$ python3 -q
>>> import numpy as np
>>> import numpy.linalg as la
>>> np.set_printoptions(precision=3, suppress=True, linewidth=160, sign=" ")
>>> E = np.load("m.npy")
>>> E
array([[-0.9,  2. ,  3. ,  0. , -3. , -2. ,  2. ,  2. ,  2. ,  2. ,  3. ,  3. ,  0. ],
       [ 3. ,  2.1,  3. ,  0. ,  2. , -3. , -1. ,  0. , -3. ,  0. ,  2. ,  3. ,  2. ],
       [ 0. , -3. ,  0.1,  3. ,  3. ,  3. ,  1. ,  0. , -2. , -2. ,  2. ,  0. ,  0. ],
       [-2. , -3. , -1. ,  2.1, -1. , -3. , -3. , -2. , -1. ,  1. ,  1. ,  2. ,  0. ],
       [-1. , -3. , -3. , -2. ,  0.1,  3. ,  2. , -3. ,  2. ,  0. ,  1. , -1. ,  1. ],
       [-2. , -1. , -2. ,  3. ,  1. , -0.9, -3. , -2. ,  2. , -1. ,  1. ,  0. , -3. ],
       [ 2. , -3. ,  0. , -2. , -3. , -2. ,  0.1, -1. ,  3. ,  1. ,  2. , -3. ,  3. ],
       [ 2. ,  2. ,  0. , -2. , -2. , -3. , -3. ,  3.1,  1. , -3. , -1. ,  2. ,  2. ],
       [ 2. , -2. ,  0. , -3. , -3. ,  0. ,  1. ,  2. ,  2.1, -2. , -1. , -3. , -2. ],
       [ 3. ,  1. , -3. , -1. ,  1. , -3. ,  2. ,  1. ,  1. ,  3.1, -3. ,  0. , -1. ],
       [ 3. , -1. ,  2. , -1. , -2. ,  2. ,  2. ,  1. , -2. ,  2. ,  1.1,  3. ,  1. ],
       [ 0. ,  3. , -1. , -1. ,  2. ,  0. ,  1. ,  0. ,  2. , -1. , -1. ,  3.1,  2. ],
       [-1. ,  2. ,  3. ,  0. , -3. , -2. ,  2. ,  2. ,  2. ,  2. ,  3. ,  3. ,  0.1]])
>>> u = np.array([0, -4])
>>> np.polyval(u, E[10])
array([-4., -4., -4., -4., -4., -4., -4., -4., -4., -4., -4., -4., -4.])
>>> np.convolve(E[10], u)
array([  0. , -12. ,   4. ,  -8. ,   4. ,   8. ,  -8. ,  -8. ,  -4. ,   8. ,  -8. ,  -4.4, -12. ,  -4. ])
>>> np.cross(E[10, :3], E[9, :3])
array([  1.,  15.,   6.])
>>> F = np.tril(np.array([[2, 1, 1, 1, 0, 0, 1, 0, 1, 1, 0, 1],
...     [2, 2, 2, 2, 1, 2, 0, 0, 0, 2, 0, 1],
...     [2, 2, 1, 1, 0, 1, 0, 0, 2, 1, 1, 2],
...     [0, 2, 1, 1, 0, 1, 1, 2, 2, 0, 0, 2],
...     [1, 2, 2, 2, 2, 0, 0, 2, 1, 1, 0, 0],
...     [1, 1, 2, 2, 0, 2, 2, 0, 0, 2, 2, 0],
...     [0, 2, 2, 2, 2, 0, 1, 0, 1, 2, 0, 2],
...     [1, 0, 1, 0, 1, 1, 2, 0, 2, 1, 1, 2],
...     [0, 1, 2, 1, 1, 2, 0, 0, 1, 0, 1, 2],
...     [2, 0, 1, 1, 2, 1, 2, 2, 2, 1, 2, 2],
...     [1, 0, 2, 1, 0, 1, 0, 1, 2, 1, 0, 2],
...     [2, 2, 2, 1, 0, 0, 1, 2, 2, 0, 1, 1]]), -1) + np.eye(12, dtype=int)
>>> F
array([[ 1,  0,  0,  0,  0,  0,  0,  0,  0,  0,  0,  0],
       [ 2,  1,  0,  0,  0,  0,  0,  0,  0,  0,  0,  0],
       [ 2,  2,  1,  0,  0,  0,  0,  0,  0,  0,  0,  0],
       [ 0,  2,  1,  1,  0,  0,  0,  0,  0,  0,  0,  0],
       [ 1,  2,  2,  2,  1,  0,  0,  0,  0,  0,  0,  0],
       [ 1,  1,  2,  2,  0,  1,  0,  0,  0,  0,  0,  0],
       [ 0,  2,  2,  2,  2,  0,  1,  0,  0,  0,  0,  0],
       [ 1,  0,  1,  0,  1,  1,  2,  1,  0,  0,  0,  0],
       [ 0,  1,  2,  1,  1,  2,  0,  0,  1,  0,  0,  0],
       [ 2,  0,  1,  1,  2,  1,  2,  2,  2,  1,  0,  0],
       [ 1,  0,  2,  1,  0,  1,  0,  1,  2,  1,  1,  0],
       [ 2,  2,  2,  1,  0,  0,  1,  2,  2,  0,  1,  1]])
>>> vec = np.array([-1, 0, 0, 3, -3, -3, -1, 0, -1, 2, 1, 2])
>>> y = F @ vec
>>> y
array([ -1,  -2,  -2,   3,   2,   2,  -1,  -9,  -7, -10,   0,   1])
>>> np.round(la.solve(F, 2 * y), 3) + 0
array([-2.,  0.,  0.,  6., -6., -6., -2.,  0., -2.,  4.,  2.,  4.])
